$ ipython --no-banner

In [1]: import numpy as np

In [2]: np.set_printoptions(precision=3, suppress=True, linewidth=140)

In [3]: W0 = np.loadtxt("mat.csv", delimiter=",")

In [4]: W0
Out[4]: 
array([[23., 11.,  8., 14., 14., 14., 10.],
       [11., 22., 10., 20., 17., 14., 14.],
       [ 8., 10., 23., 16., 15., 14., 18.],
       [14., 20., 16., 25., 18., 15., 19.],
       [14., 17., 15., 18., 22., 14., 14.],
       [14., 14., 14., 15., 14., 26., 14.],
       [10., 14., 18., 19., 14., 14., 23.]])

In [5]: x0 = np.array([-8, 6, -2, -6, -8, 8, 4])

In [6]: rhs = W0 @ x0

In [7]: rhs
Out[7]: array([-178.,  -64.,  -82., -122., -156.,    6.,  -54.])

In [8]: np.linalg.solve(W0, rhs)
Out[8]: array([-8.,  6., -2., -6., -8.,  8.,  4.])

In [9]: np.linalg.solve(W0, -1 * rhs)
Out[9]: array([ 8., -6.,  2.,  6.,  8., -8., -4.])

In [10]: np.round(np.linalg.solve(W0.T, W0[4]), 3) + 0
Out[10]: array([0., 0., 0., 0., 1., 0., 0.])

In [11]: print(np.round(np.linalg.solve(W0, W0[:, 5]), 3) + 0)
[0. 0. 0. 0. 0. 1. 0.]

In [12]: x0 = np.ones(7)

In [13]: for _ in range(7):
    ...:     x0 = W0 @ x0
    ...:     x0 /= np.linalg.norm(x0)
    ...:     print(round(x0 @ W0 @ x0, 3))
    ...: 
110.837
110.844
110.844
110.844
110.844
110.844
110.844

In [14]: print(x0)
[0.315 0.373 0.357 0.438 0.39  0.378 0.385]

In [15]: x0 = np.array([1, 1, 1, 0, 0, -1, 2])

In [16]: a = np.maximum(W0 @ x0, 0)

In [17]: W0 * (a > 1e-9)[:, None]
Out[17]: 
array([[23., 11.,  8., 14., 14., 14., 10.],
       [11., 22., 10., 20., 17., 14., 14.],
       [ 8., 10., 23., 16., 15., 14., 18.],
       [14., 20., 16., 25., 18., 15., 19.],
       [14., 17., 15., 18., 22., 14., 14.],
       [14., 14., 14., 15., 14., 26., 14.],
       [10., 14., 18., 19., 14., 14., 23.]])

In [18]: np.maximum(W0 @ x0, 0) - np.maximum(-W0 @ x0, 0)
Out[18]: array([48., 57., 63., 73., 60., 44., 74.])

In [19]: print(np.tanh(W0 @ x0))
[1. 1. 1. 1. 1. 1. 1.]

In [20]: U, s, Vt = np.linalg.svd(W0, full_matrices=False)

In [21]: np.cumsum(s ** 2) / np.sum(s ** 2)
Out[21]: array([0.948, 0.973, 0.988, 0.995, 0.999, 1.   , 1.   ])

In [22]: s / s[0]
Out[22]: array([1.   , 0.162, 0.125, 0.09 , 0.065, 0.027, 0.011])

In [23]: np.round(Vt @ Vt.T, 3) + 0
Out[23]: 
array([[1., 0., 0., 0., 0., 0., 0.],
       [0., 1., 0., 0., 0., 0., 0.],
       [0., 0., 1., 0., 0., 0., 0.],
       [0., 0., 0., 1., 0., 0., 0.],
       [0., 0., 0., 0., 1., 0., 0.],
       [0., 0., 0., 0., 0., 1., 0.],
       [0., 0., 0., 0., 0., 0., 1.]])

In [24]: print(U.shape, s.shape, Vt.shape)
(7, 7) (7,) (7, 7)

In [25]: np.abs(Vt[0])
Out[25]: array([0.315, 0.373, 0.357, 0.438, 0.39 , 0.378, 0.385])

In [26]: L = np.linalg.cholesky(W0)

In [27]: np.diag(L) ** 2
Out[27]: array([23.   , 16.739, 17.94 ,  3.745,  4.682, 10.738,  5.538])

In [28]: L @ L.T
Out[28]: 
array([[23., 11.,  8., 14., 14., 14., 10.],
       [11., 22., 10., 20., 17., 14., 14.],
       [ 8., 10., 23., 16., 15., 14., 18.],
       [14., 20., 16., 25., 18., 15., 19.],
       [14., 17., 15., 18., 22., 14., 14.],
       [14., 14., 14., 15., 14., 26., 14.],
       [10., 14., 18., 19., 14., 14., 23.]])

In [29]: print(np.linalg.eigvalsh(W0).min() > 0)
True

In [30]: X = np.loadtxt("case18.csv", delimiter=",")

In [31]: print(X)
[[8. 0. 0. 0. 0. 0. 0. 0. 0. 0. 0. 0.]
 [0. 8. 0. 0. 0. 0. 0. 0. 0. 0. 0. 0.]
 [0. 0. 6. 0. 0. 0. 0. 0. 0. 0. 0. 0.]
 [0. 0. 0. 8. 0. 0. 0. 0. 0. 0. 0. 0.]
 [0. 0. 0. 0. 7. 0. 0. 0. 0. 0. 0. 0.]
 [0. 0. 0. 0. 0. 3. 0. 0. 0. 0. 0. 0.]
 [0. 0. 0. 0. 0. 0. 6. 0. 0. 0. 0. 0.]
 [0. 0. 0. 0. 0. 0. 0. 4. 0. 0. 0. 0.]
 [0. 0. 0. 0. 0. 0. 0. 0. 6. 0. 0. 0.]
 [0. 0. 0. 0. 0. 0. 0. 0. 0. 6. 0. 0.]
 [0. 0. 0. 0. 0. 0. 0. 0. 0. 0. 0. 0.]
 [0. 0. 0. 0. 0. 0. 0. 0. 0. 0. 0. 9.]]

In [32]: vals, vecs = np.linalg.eigh(X)

In [33]: x0 = np.array([2, 3, 1, -2, -3, 3, 2, -1, 2, -1, 2, 2])

In [34]: np.linalg.eigvalsh(X[1:, 1:])
Out[34]: array([0., 3., 4., 6., 6., 6., 6., 7., 8., 8., 9.])

In [35]: (np.sign(vecs[:, -1].round(6)) == np.sign(vecs[0, -1].round(6))).astype(int)
Out[35]: array([1, 1, 1, 1, 1, 1, 1, 1, 1, 1, 1, 0])

In [36]: np.abs(X).sum(axis=1).max(), np.abs(vals).max()
Out[36]: (np.float64(9.0), np.float64(9.0))

In [37]: rank = np.linalg.matrix_rank(X)

In [38]: rank
Out[38]: np.int64(11)

In [39]: null = np.linalg.svd(X)[2][rank:].T

In [40]: [int(np.linalg.matrix_rank(X[:i])) for i in range(1, len(X) + 1)]
Out[40]: [1, 2, 3, 4, 5, 6, 7, 8, 9, 10, 10, 11]

In [41]: null[:, 0] / null[np.abs(null[:, 0]).round(6).argmax(), 0]
Out[41]: array([0., 0., 0., 0., 0., 0., 0., 0., 0., 0., 1., 0.])

In [42]: [int(np.linalg.matrix_rank(np.delete(X, i, axis=0))) for i in range(12)]
Out[42]: [10, 10, 10, 10, 10, 10, 10, 10, 10, 10, 11, 10]

In [43]: np.allclose(X @ null, 0)
Out[43]: True

In [44]: X.T @ X
Out[44]: 
array([[64.,  0.,  0.,  0.,  0.,  0.,  0.,  0.,  0.,  0.,  0.,  0.],
       [ 0., 64.,  0.,  0.,  0.,  0.,  0.,  0.,  0.,  0.,  0.,  0.],
       [ 0.,  0., 36.,  0.,  0.,  0.,  0.,  0.,  0.,  0.,  0.,  0.],
       [ 0.,  0.,  0., 64.,  0.,  0.,  0.,  0.,  0.,  0.,  0.,  0.],
       [ 0.,  0.,  0.,  0., 49.,  0.,  0.,  0.,  0.,  0.,  0.,  0.],
       [ 0.,  0.,  0.,  0.,  0.,  9.,  0.,  0.,  0.,  0.,  0.,  0.],
       [ 0.,  0.,  0.,  0.,  0.,  0., 36.,  0.,  0.,  0.,  0.,  0.],
       [ 0.,  0.,  0.,  0.,  0.,  0.,  0., 16.,  0.,  0.,  0.,  0.],
       [ 0.,  0.,  0.,  0.,  0.,  0.,  0.,  0., 36.,  0.,  0.,  0.],
       [ 0.,  0.,  0.,  0.,  0.,  0.,  0.,  0.,  0., 36.,  0.,  0.],
       [ 0.,  0.,  0.,  0.,  0.,  0.,  0.,  0.,  0.,  0.,  0.,  0.],
       [ 0.,  0.,  0.,  0.,  0.,  0.,  0.,  0.,  0.,  0.,  0., 81.]])

In [45]: np.linalg.norm(X, axis=0)
Out[45]: array([8., 8., 6., 8., 7., 3., 6., 4., 6., 6., 0., 9.])

In [46]: print(X[:, 9] @ X[:, 11])
0.0

In [47]: np.linalg.pinv(X)
Out[47]: 
array([[0.125, 0.   , 0.   , 0.   , 0.   , 0.   , 0.   , 0.   , 0.   , 0.   , 0.   , 0.   ],
       [0.   , 0.125, 0.   , 0.   , 0.   , 0.   , 0.   , 0.   , 0.   , 0.   , 0.   , 0.   ],
       [0.   , 0.   , 0.167, 0.   , 0.   , 0.   , 0.   , 0.   , 0.   , 0.   , 0.   , 0.   ],
       [0.   , 0.   , 0.   , 0.125, 0.   , 0.   , 0.   , 0.   , 0.   , 0.   , 0.   , 0.   ],
       [0.   , 0.   , 0.   , 0.   , 0.143, 0.   , 0.   , 0.   , 0.   , 0.   , 0.   , 0.   ],
       [0.   , 0.   , 0.   , 0.   , 0.   , 0.333, 0.   , 0.   , 0.   , 0.   , 0.   , 0.   ],
       [0.   , 0.   , 0.   , 0.   , 0.   , 0.   , 0.167, 0.   , 0.   , 0.   , 0.   , 0.   ],
       [0.   , 0.   , 0.   , 0.   , 0.   , 0.   , 0.   , 0.25 , 0.   , 0.   , 0.   , 0.   ],
       [0.   , 0.   , 0.   , 0.   , 0.   , 0.   , 0.   , 0.   , 0.167, 0.   , 0.   , 0.   ],
       [0.   , 0.   , 0.   , 0.   , 0.   , 0.   , 0.   , 0.   , 0.   , 0.167, 0.   , 0.   ],
       [0.   , 0.   , 0.   , 0.   , 0.   , 0.   , 0.   , 0.   , 0.   , 0.   , 0.   , 0.   ],
       [0.   , 0.   , 0.   , 0.   , 0.   , 0.   , 0.   , 0.   , 0.   , 0.   , 0.   , 0.111]])

In [48]: U, s, Vt = np.linalg.svd(X)

In [49]: np.argmax(s[:-1] / (s[1:] + 1e-6)) + 1
Out[49]: np.int64(11)

In [50]: B = U[:, :11] @ np.diag(s[:11]) @ Vt[:11]

In [51]: np.abs(X - B).max()
Out[51]: np.float64(0.0)

In [52]: print(np.linalg.matrix_rank(X, rtol=0.05))
11

In [53]: B
Out[53]: 
array([[8., 0., 0., 0., 0., 0., 0., 0., 0., 0., 0., 0.],
       [0., 8., 0., 0., 0., 0., 0., 0., 0., 0., 0., 0.],
       [0., 0., 6., 0., 0., 0., 0., 0., 0., 0., 0., 0.],
       [0., 0., 0., 8., 0., 0., 0., 0., 0., 0., 0., 0.],
       [0., 0., 0., 0., 7., 0., 0., 0., 0., 0., 0., 0.],
       [0., 0., 0., 0., 0., 3., 0., 0., 0., 0., 0., 0.],
       [0., 0., 0., 0., 0., 0., 6., 0., 0., 0., 0., 0.],
       [0., 0., 0., 0., 0., 0., 0., 4., 0., 0., 0., 0.],
       [0., 0., 0., 0., 0., 0., 0., 0., 6., 0., 0., 0.],
       [0., 0., 0., 0., 0., 0., 0., 0., 0., 6., 0., 0.],
       [0., 0., 0., 0., 0., 0., 0., 0., 0., 0., 0., 0.],
       [0., 0., 0., 0., 0., 0., 0., 0., 0., 0., 0., 9.]])

In [54]: data = np.loadtxt("m.csv", delimiter=",")

In [55]: data
Out[55]: 
array([[3., 1., 1., 1., 1., 1., 1., 1., 1., 1., 1., 1., 1., 1.],
       [1., 3., 1., 1., 1., 1., 1., 1., 1., 1., 1., 1., 1., 1.],
       [1., 1., 3., 1., 1., 1., 1., 1., 1., 1., 1., 1., 1., 1.],
       [1., 1., 1., 3., 1., 1., 1., 1., 1., 1., 1., 1., 1., 1.],
       [1., 1., 1., 1., 3., 1., 1., 1., 1., 1., 1., 1., 1., 1.],
       [1., 1., 1., 1., 1., 3., 1., 1., 1., 1., 1., 1., 1., 1.],
       [1., 1., 1., 1., 1., 1., 3., 1., 1., 1., 1., 1., 1., 1.],
       [1., 1., 1., 1., 1., 1., 1., 3., 1., 1., 1., 1., 1., 1.],
       [1., 1., 1., 1., 1., 1., 1., 1., 3., 1., 1., 1., 1., 1.],
       [1., 1., 1., 1., 1., 1., 1., 1., 1., 3., 1., 1., 1., 1.],
       [1., 1., 1., 1., 1., 1., 1., 1., 1., 1., 3., 1., 1., 1.],
       [1., 1., 1., 1., 1., 1., 1., 1., 1., 1., 1., 3., 1., 1.],
       [1., 1., 1., 1., 1., 1., 1., 1., 1., 1., 1., 1., 3., 1.],
       [1., 1., 1., 1., 1., 1., 1., 1., 1., 1., 1., 1., 1., 3.]])

In [56]: vals, vecs = np.linalg.eigh(data)

In [57]: x0 = np.array([2, 4, 2, -2, 1, -3, -2, -3, 1, 2, 5, 0, 4, -3])

In [58]: np.linalg.eigvalsh(data[1:, 1:])
Out[58]: array([ 2.,  2.,  2.,  2.,  2.,  2.,  2.,  2.,  2.,  2.,  2.,  2., 15.])

In [59]: print((np.sign(vecs[:, -1].round(6)) == np.sign(vecs[0, -1].round(6))).astype(int))
[1 1 1 1 1 1 1 1 1 1 1 1 1 1]
